$ python -q
>>> import numpy as np
>>> np.set_printoptions(precision=2, suppress=True, linewidth=160)
>>> rd = lambda a: np.round(a, 2) + 0
>>> feats = np.loadtxt("layer16.csv", delimiter=",")
>>> print(rd(feats))
[[-1.7   0.12  0.85 -0.97  0.89 -0.59  0.13 -0.59 -1.69  0.28]
 [ 0.38 -0.92  2.42  0.22 -0.35  0.85  0.2  -0.97  0.53  0.07]
 [-2.08  0.   -0.05  0.77 -0.68 -0.71  0.49 -0.26  1.54 -0.64]
 [ 0.95 -0.74 -0.23 -0.21  0.39 -1.16  1.32 -0.76 -0.33 -1.88]
 [ 0.38  0.98  0.16 -0.03 -2.26 -0.87 -0.67 -0.93 -0.84 -0.08]
 [-0.19 -2.25 -0.74  0.17 -0.92 -0.43  0.47  0.11 -0.56  1.32]
 [-0.38 -0.79 -0.46  1.54  0.44  0.61 -1.68 -0.7  -0.83 -1.04]
 [ 0.28  0.71 -0.76  0.82  0.75  0.08  0.73 -2.08  0.28  1.28]
 [-0.57  0.2  -0.72 -0.48 -0.88  2.17  1.2  -0.26 -0.65 -0.68]
 [-0.09 -0.65 -0.7  -2.02  0.04  0.19 -1.21 -1.13  1.09 -0.17]]
>>> gram = feats.T @ feats
>>> print(rd(np.linalg.svd(feats, compute_uv=False) ** 2))
[9. 9. 9. 9. 9. 9. 9. 9. 9. 9.]
>>> print(rd(np.diag(gram)))
[9. 9. 9. 9. 9. 9. 9. 9. 9. 9.]
>>> E = np.loadtxt("test12.csv", delimiter=",")
>>> print(rd(E))
[[-1.61 -0.43 -3.77  0.79 -1.7 ]
 [-3.89 -2.16 -4.39  1.47 -3.8 ]
 [ 2.08  4.39 -1.51 -3.67 -2.19]
 [-3.29  0.01 -3.7  -0.33 -4.22]
 [-3.9   0.66 -3.58 -1.07 -5.16]
 [ 1.14  2.54 -2.36 -1.77 -1.38]
 [-2.27  2.77 -2.98 -2.13 -3.67]
 [ 2.21 -2.37 -1.85 -1.13 -5.59]
 [ 1.19  0.79 -1.51 -3.2  -6.2 ]
 [-1.08  2.3  -2.   -3.62 -6.41]
 [ 1.03  6.15 -2.12 -3.25  0.16]
 [-5.21 -3.44 -5.45  3.52 -2.23]
 [ 0.97  2.33 -1.94 -2.72 -3.53]
 [-2.22  0.49 -4.18  1.18 -0.2 ]
 [-2.54 -0.17 -3.84  0.4  -2.63]
 [ 1.4   2.9  -1.22 -4.28 -5.54]
 [ 1.87  0.82 -1.93 -1.93 -3.38]
 [-0.12  0.28 -1.96 -2.72 -6.64]
 [-1.57  2.31 -4.15  0.97  2.  ]
 [ 0.71  2.56 -2.22 -2.29 -2.59]
 [-0.29  0.35 -2.86 -0.79 -3.  ]
 [-0.7   1.8  -3.26 -0.47 -0.85]
 [ 0.4   2.98 -1.91 -3.25 -4.05]
 [ 0.3  -0.87 -1.4  -3.48 -9.25]
 [ 1.19  4.09 -1.56 -3.91 -3.5 ]
 [-3.45 -1.12 -4.31  1.24 -2.71]
 [ 3.19  1.3  -1.16 -3.12 -4.31]
 [ 1.38 -0.05 -1.75 -2.36 -5.53]
 [ 0.98  2.31 -1.17 -4.45 -6.82]
 [-6.46 -9.83 -6.59  7.06 -4.04]
 [ 0.94 -0.85 -2.3  -1.14 -4.45]
 [ 0.08  5.39 -1.76 -4.35 -3.36]
 [-3.18  5.23 -2.98 -3.19 -3.17]
 [-1.12  3.82 -2.25 -3.45 -4.24]
 [-3.99 -2.6  -4.35  1.44 -4.45]
 [-5.87 -0.75 -6.35  4.54  2.62]
 [ 2.31  2.7  -0.86 -4.58 -5.85]
 [-5.35 -2.8  -5.22  2.78 -2.92]
 [-0.39  1.85 -2.21 -2.68 -4.79]
 [-5.51 -1.09 -6.    4.01  1.4 ]
 [-3.4  -1.   -4.39  1.42 -2.21]
 [-2.77  1.87 -4.98  2.35  3.41]
 [-2.46  0.63 -3.62 -0.23 -2.82]
 [-2.34 -1.13 -3.48 -0.06 -4.58]]
>>> r = np.linalg.matrix_rank(E)
>>> print(r)
4
>>> null = np.linalg.svd(E)[2][r:].T
>>> print([int(np.linalg.matrix_rank(np.delete(E, i, axis=0))) for i in range(44)])
[4, 4, 4, 4, 4, 4, 4, 4, 4, 4, 4, 4, 4, 4, 4, 4, 4, 4, 4, 4, 4, 4, 4, 4, 4, 4, 4, 4, 4, 4, 4, 4, 4, 4, 4, 4, 4, 4, 4, 4, 4, 4, 4, 4]
>>> print(np.allclose(E @ null, 0))
True
>>> print(rd(null @ null.T))
[[ 0.02  0.07  0.03  0.12 -0.06]
 [ 0.07  0.21  0.09  0.36 -0.17]
 [ 0.03  0.09  0.04  0.16 -0.07]
 [ 0.12  0.36  0.16  0.59 -0.28]
 [-0.06 -0.17 -0.07 -0.28  0.13]]
>>> print([int(np.linalg.matrix_rank(E[:, :j + 1])) for j in range(5)])
[1, 2, 3, 4, 4]
>>> print(np.unique(E.round(6), axis=0).shape)
(44, 5)
>>> print(np.abs(np.diag(np.linalg.qr(E)[1])) > 1e-9)
[ True  True  True  True False]
>>> print(np.allclose(E[:-1].T @ np.linalg.lstsq(E[:-1].T, E[-1])[0], E[-1]))
True
>>> print(np.linalg.lstsq(E[:-1].T, E[-1])[2])
4
>>> X = np.load("sample4.npy")
>>> print(X)
[[ 9. -3. -2. -9.  0.  0.  0.  0.  0.  0.  0.]
 [-8. -8.  0.  8.  0.  0.  0.  0.  0.  0.  0.]
 [-1.  3.  6.  4.  0.  0.  0.  0.  0.  0.  0.]
 [-5. -9.  4. -7.  0.  0.  0.  0.  0.  0.  0.]
 [ 0.  0.  0.  0.  1. -2. -2. -1.  2. -1.  1.]
 [ 0.  0.  0.  0. -2. -2. -2.  1.  1. -2.  1.]
 [ 0.  0.  0.  0.  1.  1.  1. -1. -1.  2. -2.]
 [ 0.  0.  0.  0.  2. -1. -1.  0. -1.  2.  1.]
 [ 0.  0.  0.  0.  1.  2. -1. -1. -2.  0. -1.]
 [ 0.  0.  0.  0. -2. -2.  0.  0.  2.  0.  1.]
 [ 0.  0.  0.  0. -1. -2.  0.  2. -1. -1. -2.]]
>>> W1 = np.array([[3, 2, 1, -5],
...     [-2, 2, 4, -5],
...     [-1, 3, -5, -5],
...     [-1, 4, -3, 0],
...     [5, 0, 0, 1],
...     [1, 5, -1, 5],
...     [-2, -4, -3, -5],
...     [3, -1, 2, 2],
...     [-5, 1, -2, 1],
...     [-1, 5, 4, -4],
...     [4, 2, 1, 3]])
>>> b = np.array([5, 0, 1, 2])
>>> H = np.maximum(X @ W1 + b, 0)
>>> print(np.linalg.matrix_rank(H))
4
>>> cent = np.array([[5, 2], [0, 0], [5, 9], [8, 1]])
>>> print(W1 @ cent)
[[-20  10]
 [-30  27]
 [-70 -52]
 [-20 -29]
 [ 33  11]
 [ 40  -2]
 [-65 -36]
 [ 41  26]
 [-27 -27]
 [-17  30]
 [ 49  20]]
